% ipython --no-banner

In [1]: import numpy as np

In [2]: np.set_printoptions(suppress=True, linewidth=140)

In [3]: rnd = lambda a: np.round(a, 3) + 0

In [4]: K = np.loadtxt("sample1.csv", delimiter=",")

In [5]: K
Out[5]: 
array([[8., 0., 4., 4., 4., 0., 0., 0., 4., 4., 4., 0.],
       [0., 4., 0., 0., 0., 0., 0., 0., 0., 0., 0., 0.],
       [4., 0., 8., 4., 4., 0., 0., 0., 4., 4., 4., 0.],
       [4., 0., 4., 8., 4., 0., 0., 0., 4., 4., 4., 0.],
       [4., 0., 4., 4., 8., 0., 0., 0., 4., 4., 4., 0.],
       [0., 0., 0., 0., 0., 4., 0., 0., 0., 0., 0., 0.],
       [0., 0., 0., 0., 0., 0., 4., 0., 0., 0., 0., 0.],
       [0., 0., 0., 0., 0., 0., 0., 4., 0., 0., 0., 0.],
       [4., 0., 4., 4., 4., 0., 0., 0., 8., 4., 4., 0.],
       [4., 0., 4., 4., 4., 0., 0., 0., 4., 8., 4., 0.],
       [4., 0., 4., 4., 4., 0., 0., 0., 4., 4., 8., 0.],
       [0., 0., 0., 0., 0., 0., 0., 0., 0., 0., 0., 4.]])

In [6]: # 6 blocks once reordered

In [7]: Y = np.linalg.inv(K)

In [8]: rnd(np.linalg.slogdet(K)[0])
Out[8]: np.float64(1.0)

In [9]: np.allclose(Y, K.T)
Out[9]: False

In [10]: print(rnd(np.linalg.inv(Y)))
[[8. 0. 4. 4. 4. 0. 0. 0. 4. 4. 4. 0.]
 [0. 4. 0. 0. 0. 0. 0. 0. 0. 0. 0. 0.]
 [4. 0. 8. 4. 4. 0. 0. 0. 4. 4. 4. 0.]
 [4. 0. 4. 8. 4. 0. 0. 0. 4. 4. 4. 0.]
 [4. 0. 4. 4. 8. 0. 0. 0. 4. 4. 4. 0.]
 [0. 0. 0. 0. 0. 4. 0. 0. 0. 0. 0. 0.]
 [0. 0. 0. 0. 0. 0. 4. 0. 0. 0. 0. 0.]
 [0. 0. 0. 0. 0. 0. 0. 4. 0. 0. 0. 0.]
 [4. 0. 4. 4. 4. 0. 0. 0. 8. 4. 4. 0.]
 [4. 0. 4. 4. 4. 0. 0. 0. 4. 8. 4. 0.]
 [4. 0. 4. 4. 4. 0. 0. 0. 4. 4. 8. 0.]
 [0. 0. 0. 0. 0. 0. 0. 0. 0. 0. 0. 4.]]

In [11]: print((np.abs(Y) > 1e-9).astype(int))
[[1 0 1 1 1 0 0 0 1 1 1 0]
 [0 1 0 0 0 0 0 0 0 0 0 0]
 [1 0 1 1 1 0 0 0 1 1 1 0]
 [1 0 1 1 1 0 0 0 1 1 1 0]
 [1 0 1 1 1 0 0 0 1 1 1 0]
 [0 0 0 0 0 1 0 0 0 0 0 0]
 [0 0 0 0 0 0 1 0 0 0 0 0]
 [0 0 0 0 0 0 0 1 0 0 0 0]
 [1 0 1 1 1 0 0 0 1 1 1 0]
 [1 0 1 1 1 0 0 0 1 1 1 0]
 [1 0 1 1 1 0 0 0 1 1 1 0]
 [0 0 0 0 0 0 0 0 0 0 0 1]]

In [12]: vec = np.ones(12)

In [13]: for _ in range(4):
    ...:     vec = K @ vec
    ...:     vec /= np.linalg.norm(vec)
    ...:     print(round(vec @ K @ vec, 3))
    ...: 
31.691
31.995
32.0
32.0

In [14]: rnd(np.linalg.eigvalsh(K)[-1])
Out[14]: np.float64(32.0)

In [15]: low = np.linalg.cholesky(K)

In [16]: np.linalg.eigvalsh(K).min() > 0
Out[16]: np.True_

In [17]: rnd(np.diag(low) ** 2)
Out[17]: array([8.   , 4.   , 6.   , 5.333, 5.   , 4.   , 4.   , 4.   , 4.8  , 4.667, 4.571, 4.   ])

In [18]: Y = np.array([[-3, 0, -3, 1, 3, 0, -3],
    ...:     [3, -1, 2, -2, -3, 2, 3],
    ...:     [-2, 1, 1, 0, -3, 1, 3],
    ...:     [1, -3, 1, -3, -1, -1, 0],
    ...:     [3, -1, 3, -3, -1, 0, 1],
    ...:     [-1, -1, -2, -1, 3, 2, -3],
    ...:     [2, -1, -3, 1, 0, 1, -2]])

In [19]: feats = np.triu(Y, 1)

In [20]: feats
Out[20]: 
array([[ 0,  0, -3,  1,  3,  0, -3],
       [ 0,  0,  2, -2, -3,  2,  3],
       [ 0,  0,  0,  0, -3,  1,  3],
       [ 0,  0,  0,  0, -1, -1,  0],
       [ 0,  0,  0,  0,  0,  0,  1],
       [ 0,  0,  0,  0,  0,  0, -3],
       [ 0,  0,  0,  0,  0,  0,  0]])

In [21]: left, sig, Vt = np.linalg.svd(feats)

In [22]: V = Vt[:(sig > 1e-8).sum()]

In [23]: rng = np.random.default_rng(8020)

In [24]: vec = feats[0] + -1 * feats[3] + rng.integers(2) * np.eye(7)[3]

In [25]: vec
Out[25]: array([ 0.,  0., -3.,  1.,  4.,  1., -3.])

In [26]: np.linalg.matrix_rank(np.vstack([feats, vec]))
Out[26]: np.int64(5)

In [27]: rnd(np.linalg.norm(vec - V.T @ V @ vec))
Out[27]: np.float64(0.0)

In [28]: np.prod(np.diag(feats)), rnd(np.linalg.det(feats))
Out[28]: (np.int64(0), np.float64(0.0))

In [29]: rnd(np.sort(np.linalg.eigvals(feats)))
Out[29]: array([0., 0., 0., 0., 0., 0., 0.])

In [30]: feats @ feats
Out[30]: 
array([[ 0,  0,  0,  0,  8, -4, -6],
       [ 0,  0,  0,  0, -4,  4, -3],
       [ 0,  0,  0,  0,  0,  0, -6],
       [ 0,  0,  0,  0,  0,  0,  2],
       [ 0,  0,  0,  0,  0,  0,  0],
       [ 0,  0,  0,  0,  0,  0,  0],
       [ 0,  0,  0,  0,  0,  0,  0]])

In [31]: J = np.loadtxt("layer3.csv", delimiter=",")

In [32]: J
Out[32]: 
array([[ 18.,  -3.,  12.,   0.,  -6.,   6.,   6.,   6., -12.,   9.],
       [ -3.,   1.,  -3.,   0.,   2.,  -2.,  -2.,   0.,   2.,   0.],
       [ 12.,  -3.,  10.,   0.,  -6.,   6.,   6.,   2.,  -8.,   3.],
       [  0.,   0.,   0.,   0.,   0.,   0.,   0.,   0.,   0.,   0.],
       [ -6.,   2.,  -6.,   0.,   4.,  -4.,  -4.,   0.,   4.,   0.],
       [  6.,  -2.,   6.,   0.,  -4.,   4.,   4.,   0.,  -4.,   0.],
       [  6.,  -2.,   6.,   0.,  -4.,   4.,   4.,   0.,  -4.,   0.],
       [  6.,   0.,   2.,   0.,   0.,   0.,   0.,   4.,  -4.,   6.],
       [-12.,   2.,  -8.,   0.,   4.,  -4.,  -4.,  -4.,   8.,  -6.],
       [  9.,   0.,   3.,   0.,   0.,   0.,   0.,   6.,  -6.,   9.]])

In [33]: # looks like rank 2

In [34]: [round(float(x), 3) for x in np.linalg.svd(J, compute_uv=False)[:3]]
Out[34]: [47.492, 14.508, 0.0]

In [35]: np.argsort(-np.linalg.norm(J, axis=0).round(6), kind="stable")[:3]
Out[35]: array([0, 2, 8])

In [36]: rnd(np.sort(np.linalg.eigvals(J).real))
Out[36]: array([ 0.   ,  0.   ,  0.   ,  0.   ,  0.   ,  0.   ,  0.   ,  0.   , 14.508, 47.492])

In [37]: (J != 0).astype(int)
Out[37]: 
array([[1, 1, 1, 0, 1, 1, 1, 1, 1, 1],
       [1, 1, 1, 0, 1, 1, 1, 0, 1, 0],
       [1, 1, 1, 0, 1, 1, 1, 1, 1, 1],
       [0, 0, 0, 0, 0, 0, 0, 0, 0, 0],
       [1, 1, 1, 0, 1, 1, 1, 0, 1, 0],
       [1, 1, 1, 0, 1, 1, 1, 0, 1, 0],
       [1, 1, 1, 0, 1, 1, 1, 0, 1, 0],
       [1, 0, 1, 0, 0, 0, 0, 1, 1, 1],
       [1, 1, 1, 0, 1, 1, 1, 1, 1, 1],
       [1, 0, 1, 0, 0, 0, 0, 1, 1, 1]])

In [38]: (np.linalg.matrix_power((J != 0) + (J.T != 0) + np.eye(10), 10) > 0).astype(int)
Out[38]: 
array([[1, 1, 1, 0, 1, 1, 1, 1, 1, 1],
       [1, 1, 1, 0, 1, 1, 1, 1, 1, 1],
       [1, 1, 1, 0, 1, 1, 1, 1, 1, 1],
       [0, 0, 0, 1, 0, 0, 0, 0, 0, 0],
       [1, 1, 1, 0, 1, 1, 1, 1, 1, 1],
       [1, 1, 1, 0, 1, 1, 1, 1, 1, 1],
       [1, 1, 1, 0, 1, 1, 1, 1, 1, 1],
       [1, 1, 1, 0, 1, 1, 1, 1, 1, 1],
       [1, 1, 1, 0, 1, 1, 1, 1, 1, 1],
       [1, 1, 1, 0, 1, 1, 1, 1, 1, 1]])

In [39]: print(rnd(np.linalg.det(J)))
0.0

In [40]: np.flatnonzero(np.linalg.matrix_power((J != 0) + (J.T != 0) + np.eye(10), 10)[7])
Out[40]: array([0, 1, 2, 4, 5, 6, 7, 8, 9])

In [41]: J @ J
Out[41]: 
array([[ 846., -153.,  588.,    0., -306.,  306.,  306.,  258., -564.,  387.],
       [-153.,   35., -121.,    0.,   70.,  -70.,  -70.,  -32.,  102.,  -48.],
       [ 588., -121.,  438.,    0., -242.,  242.,  242.,  150., -392.,  225.],
       [   0.,    0.,    0.,    0.,    0.,    0.,    0.,    0.,    0.,    0.],
       [-306.,   70., -242.,    0.,  140., -140., -140.,  -64.,  204.,  -96.],
       [ 306.,  -70.,  242.,    0., -140.,  140.,  140.,   64., -204.,   96.],
       [ 306.,  -70.,  242.,    0., -140.,  140.,  140.,   64., -204.,   96.],
       [ 258.,  -32.,  150.,    0.,  -64.,   64.,   64.,  108., -172.,  162.],
       [-564.,  102., -392.,    0.,  204., -204., -204., -172.,  376., -258.],
       [ 387.,  -48.,  225.,    0.,  -96.,   96.,   96.,  162., -258.,  243.]])
